$ ipython --no-banner

In [1]: import numpy as np

In [2]: import numpy.linalg as la

In [3]: np.set_printoptions(precision=2, suppress=True, linewidth=140, legacy="1.25")

In [4]: Y = np.array([[-2, -2, 3, -1, 3, 1, 3, -1],
   ...:     [2, 3, 2, -2, 2, 3, 2, -2],
   ...:     [3, -1, -3, -2, -2, -3, 1, 2],
   ...:     [2, -1, 2, 1, 2, 1, -3, 3],
   ...:     [0, 2, -1, 1, 2, 0, -3, 1],
   ...:     [-3, -3, -3, -2, 0, -3, -2, -2],
   ...:     [-1, -2, 1, 3, 0, -2, -2, -2],
   ...:     [0, -2, -2, -1, -2, -3, 3, 1]])

In [5]: Y[-1] = Y[0]

In [6]: mat = Y + 0.02 * np.eye(8)

In [7]: mat
Out[7]: 
array([[-1.98, -2.  ,  3.  , -1.  ,  3.  ,  1.  ,  3.  , -1.  ],
       [ 2.  ,  3.02,  2.  , -2.  ,  2.  ,  3.  ,  2.  , -2.  ],
       [ 3.  , -1.  , -2.98, -2.  , -2.  , -3.  ,  1.  ,  2.  ],
       [ 2.  , -1.  ,  2.  ,  1.02,  2.  ,  1.  , -3.  ,  3.  ],
       [ 0.  ,  2.  , -1.  ,  1.  ,  2.02,  0.  , -3.  ,  1.  ],
       [-3.  , -3.  , -3.  , -2.  ,  0.  , -2.98, -2.  , -2.  ],
       [-1.  , -2.  ,  1.  ,  3.  ,  0.  , -2.  , -1.98, -2.  ],
       [-2.  , -2.  ,  3.  , -1.  ,  3.  ,  1.  ,  3.  , -0.98]])

In [8]: Uu, s, Vt = la.svd(mat)

In [9]: s
Out[9]: array([10.43,  8.46,  7.2 ,  5.12,  4.23,  2.7 ,  1.8 ,  0.01])

In [10]: np.argmax(s[:-1] / (s[1:] + 1e-6)) + 1
Out[10]: 7

In [11]: Y = Uu[:, :7] @ np.diag(s[:7]) @ Vt[:7]

In [12]: round(la.norm(mat - Y, 2), 2), round(float(s[7]), 2)
Out[12]: (0.01, 0.01)

In [13]: la.matrix_rank(mat, rtol=0.05)
Out[13]: 7

In [14]: W = np.array([[2, 1, 1],
    ...:     [0, 0, 0],
    ...:     [3, 1, 2],
    ...:     [1, 1, 1],
    ...:     [0, 1, 2],
    ...:     [3, 0, 0],
    ...:     [1, 2, 0],
    ...:     [2, 2, 2]])

In [15]: c = np.array([-5, 0, 5])

In [16]: hid = np.maximum(mat @ W + c, 0)

In [17]: hid
Out[17]: 
array([[ 3.04,  7.02, 12.02],
       [10.  ,  4.  ,  9.  ],
       [ 0.  ,  2.02,  0.04],
       [12.02,  7.02, 22.02],
       [ 0.  ,  0.  , 10.04],
       [ 0.  ,  0.  ,  0.  ],
       [ 0.  ,  0.  ,  5.  ],
       [ 3.04,  7.04, 12.04]])

In [18]: W2 = np.array([[-2, 0, 2], [0, 0, -2], [2, 1, -2]])

In [19]: W @ W2
Out[19]: 
array([[-2,  1,  0],
       [ 0,  0,  0],
       [-2,  2,  0],
       [ 0,  1, -2],
       [ 4,  2, -6],
       [-6,  0,  6],
       [-2,  0, -2],
       [ 0,  2, -4]])

In [20]: hid @ W2
Out[20]: 
array([[ 17.96,  12.02, -32.  ],
       [ -2.  ,   9.  ,  -6.  ],
       [  0.08,   0.04,  -4.12],
       [ 20.  ,  22.02, -34.04],
       [ 20.08,  10.04, -20.08],
       [  0.  ,   0.  ,   0.  ],
       [ 10.  ,   5.  , -10.  ],
       [ 18.  ,  12.04, -32.08]])
